$ python -q
>>> import numpy as np
>>> from numpy import linalg as LA
>>> np.set_printoptions(precision=1, suppress=True, linewidth=160)
>>> def rd(a):
...     return np.round(a, 1) + 0
... 
>>> M = np.array([[-1, 0, -2, 0], [0, 1, 0, 0], [1, 0, 0, 0], [0, -1, 0, 2]])
>>> # 2 blocks once reordered
>>> print(rd(LA.svd(M, compute_uv=False)))
[2.3 2.3 0.9 0.9]
>>> print(M.sum(axis=1))
[-3  1  1  1]
>>> print(M.sum(axis=0))
[ 0  0 -2  2]
>>> M[:, 4]
Traceback (most recent call last):
  File "<python-input-9>", line 1, in <module>
    M[:, 4]
    ~^^^^^^
IndexError: index 4 is out of bounds for axis 1 with size 4
>>> print(M.shape)
(4, 4)
>>> print(np.count_nonzero(M))
6
>>> rng = np.random.default_rng(90)
>>> lab = rng.permutation(4)
>>> print(lab)
[1 2 3 0]
>>> B = M[lab][:, lab]
>>> print(np.allclose(B, M))
False
>>> print(np.diag(B))
[ 1  0  2 -1]
>>> B = np.array([[0, 1, 1], [-2, -2, 2]])
>>> cent = np.kron(B, M)
>>> print(cent.shape)
(8, 12)
>>> E = np.load("dump.npy")
>>> print(rd(E))
[[-0.4  0.6  1.1  2.3]
 [-0.5  0.8  0.4  1.5]
 [ 0.1 -0.1 -0.4 -0.8]]
>>> print(np.allclose(E[:-1].T @ LA.lstsq(E[:-1].T, E[-1])[0], E[-1]))
True
>>> print(np.abs(np.diag(LA.qr(E)[1])) > 1e-9)
[ True  True False]
>>> print(LA.lstsq(E[:-1].T, E[-1])[2])
2
>>> print(rd(E @ LA.pinv(E) @ E))
[[-0.4  0.6  1.1  2.3]
 [-0.5  0.8  0.4  1.5]
 [ 0.1 -0.1 -0.4 -0.8]]
>>> F = np.array([[1, 0, 0, 0, 0],
...     [3, 1, 0, 0, 0],
...     [-1, -3, 1, 0, 0],
...     [-1, -3, 2, 1, 0],
...     [2, 3, -1, 1, 1]])
>>> # triangular
>>> proj = np.triu(np.array([[0, 4, 8, 8, 4],
...     [0, 0, 7, 9, 1],
...     [3, 4, 3, 4, 6],
...     [3, 6, 9, 5, 8],
...     [6, 3, 5, 8, 3]]), 1) + np.eye(5)
>>> B = proj @ F @ LA.inv(proj)
>>> print(B)
[[   5.  -52.  344. -936. 5460.]
 [ -11.    0.  112. -350. 2173.]
 [   7.  -25.  122. -309. 1743.]
 [  15.  -39.  147. -348. 1889.]
 [   2.   -5.   18.  -42.  226.]]
>>> print(proj @ F - F @ proj)
[[  4. -36.  12.   4.   0.]
 [-14. -57.  -7. -23. -12.]
 [  8.  10.  31.  41.   7.]
 [ 16.  28.  21.  35.  -5.]
 [  0.  -8. -37. -39. -13.]]
>>> print(rd(LA.det(B)))
1.0
>>> print(rd(np.abs(LA.eigvals(F)).max()))
1.0
>>> print(rd(np.sort(np.abs(LA.eigvals(F)))))
[1. 1. 1. 1. 1.]
>>> LA.determinant(F)
Traceback (most recent call last):
  File "<python-input-36>", line 1, in <module>
    LA.determinant(F)
    ^^^^^^^^^^^^^^
AttributeError: module 'numpy.linalg' has no attribute 'determinant'
>>> print((F - F.T) / 2)
[[ 0.  -1.5  0.5  0.5 -1. ]
 [ 1.5  0.   1.5  1.5 -1.5]
 [-0.5 -1.5  0.  -1.   0.5]
 [-0.5 -1.5  1.   0.  -0.5]
 [ 1.   1.5 -0.5  0.5  0. ]]
>>> print(LA.matrix_power(F, 4))
[[   1    0    0    0    0]
 [  12    1    0    0    0]
 [ -58  -12    1    0    0]
 [-142  -48    8    1    0]
 [  36  -12    8    4    1]]
>>> print(np.trace(F))
5
>>> print(F @ F)
[[  1   0   0   0   0]
 [  6   1   0   0   0]
 [-11  -6   1   0   0]
 [-13 -12   4   1   0]
 [ 13   6   0   2   1]]
>>> print((F + F.T) / 2)
[[ 1.   1.5 -0.5 -0.5  1. ]
 [ 1.5  1.  -1.5 -1.5  1.5]
 [-0.5 -1.5  1.   1.  -0.5]
 [-0.5 -1.5  1.   1.   0.5]
 [ 1.   1.5 -0.5  0.5  1. ]]
>>> B = np.array([[-2, -1, -1], [2, 3, 0], [-3, -3, 2], [-3, 0, 0], [3, -3, -2]])
>>> print(np.einsum("ij->j", F))
[ 4 -2  2  2  1]
>>> print(np.einsum("ik,kj->ij", F, B))
[[ -2  -1  -1]
 [ -4   0  -3]
 [ -7 -11   3]
 [-13 -14   5]
 [  5   7  -6]]
>>> print(LA.matrix_rank(np.vstack([F, B.T])))
5
>>> print(np.einsum("ik,kj->ji", F, B))
[[ -2  -4  -7 -13   5]
 [ -1   0 -11 -14   7]
 [ -1  -3   3   5  -6]]
>>> print(np.einsum("ij,ij->i", F, F))
[ 1 10 11 15 16]
>>> Q, vecs = LA.qr(F[:, :2])[0], LA.qr(F[:, 2:])[0]
>>> s = LA.svd(Q.T @ vecs, compute_uv=False)
>>> print(rd(LA.norm(Q @ Q.T - vecs @ vecs.T, 2)))
1.0
>>> print(rd(np.degrees(np.arccos(s.clip(0, 1)))))
[ 4.  73.5]
>>> print(rd(s))
[1.  0.3]
>>> th = np.radians(36)
>>> R = np.eye(5)
>>> R[4, 4] = R[2, 2] = np.cos(th)
>>> R[4, 2], R[2, 4] = -np.sin(th), np.sin(th)
>>> print(rd(R))
[[ 1.   0.   0.   0.   0. ]
 [ 0.   1.   0.   0.   0. ]
 [ 0.   0.   0.8  0.   0.6]
 [ 0.   0.   0.   1.   0. ]
 [ 0.   0.  -0.6  0.   0.8]]
>>> B = F @ R.T
>>> print(rd(LA.svd(F, compute_uv=False)), rd(LA.svd(B, compute_uv=False)))
[6.6 2.7 1.6 0.6 0.1] [6.6 2.7 1.6 0.6 0.1]
>>> print(rd(np.abs(B - F).max(axis=0)))
[0.  0.  0.8 0.  1.2]
>>> A = np.load("out17.npy")
>>> print(A)
[[-8.  24.5 29.2]
 [-7.9 22.9 26.2]
 [-4.9  8.8  5.8]
 [-3.5  5.7  2.8]
 [-2.6  3.9  1.5]
 [-1.9  2.7  0.8]
 [-0.8  1.   0.1]
 [ 0.4 -0.5  0. ]
 [ 0.6 -0.7  0.1]
 [ 1.2 -1.4  0.5]
 [ 1.3 -1.4  0.6]
 [ 1.4 -1.5  0.8]
 [ 1.4 -1.5  0.8]
 [ 1.5 -1.5  1.2]
 [ 1.3 -1.3  1.7]
 [ 1.3 -1.3  1.7]
 [ 0.5 -0.6  2.2]
 [ 0.3 -0.3  2.3]
 [ 0.  -0.1  2.3]
 [-1.9  1.5  2.2]
 [-3.9  3.1  1.7]]
>>> # rows 11 and 12 are equal
>>> lab = A[:, 2] > np.median(A[:, 2])
>>> f = A[lab].mean(axis=0) - A[~lab].mean(axis=0)
>>> print(lab.astype(int))
[1 1 1 1 0 0 0 0 0 0 0 0 0 0 0 0 1 1 1 1 0]
>>> print(((A - A.mean(axis=0)) @ f > 0).astype(int))
[1 1 1 1 0 0 0 0 0 0 0 0 0 0 0 0 0 0 0 0 0]
>>> B = np.c_[A[:, :1] @ np.array([[3]]), np.array([0, 1, 1, 3, 1, 0, 3, 2, 1, 3, 0, 0, 2, 3, 1, 2, 2, 2, 1, 1, 2])]
>>> print(rd(B))
[[-24.    0. ]
 [-23.7   1. ]
 [-14.7   1. ]
 [-10.5   3. ]
 [ -7.8   1. ]
 [ -5.7   0. ]
 [ -2.4   3. ]
 [  1.2   2. ]
 [  1.8   1. ]
 [  3.6   3. ]
 [  3.9   0. ]
 [  4.2   0. ]
 [  4.2   2. ]
 [  4.5   3. ]
 [  3.9   1. ]
 [  3.9   2. ]
 [  1.5   2. ]
 [  0.9   2. ]
 [  0.    1. ]
 [ -5.7   1. ]
 [-11.7   2. ]]
>>> print(rd(LA.norm(LA.qr(A)[0].T @ B, axis=0) ** 2 / ((B ** 2).sum(axis=0) + 1e-12)))
[1.  0.3]
>>> print(LA.matrix_rank(np.c_[A, B]))
4
>>> print(rd(LA.lstsq(A, B[:, 0])[0]))
[3. 0. 0.]
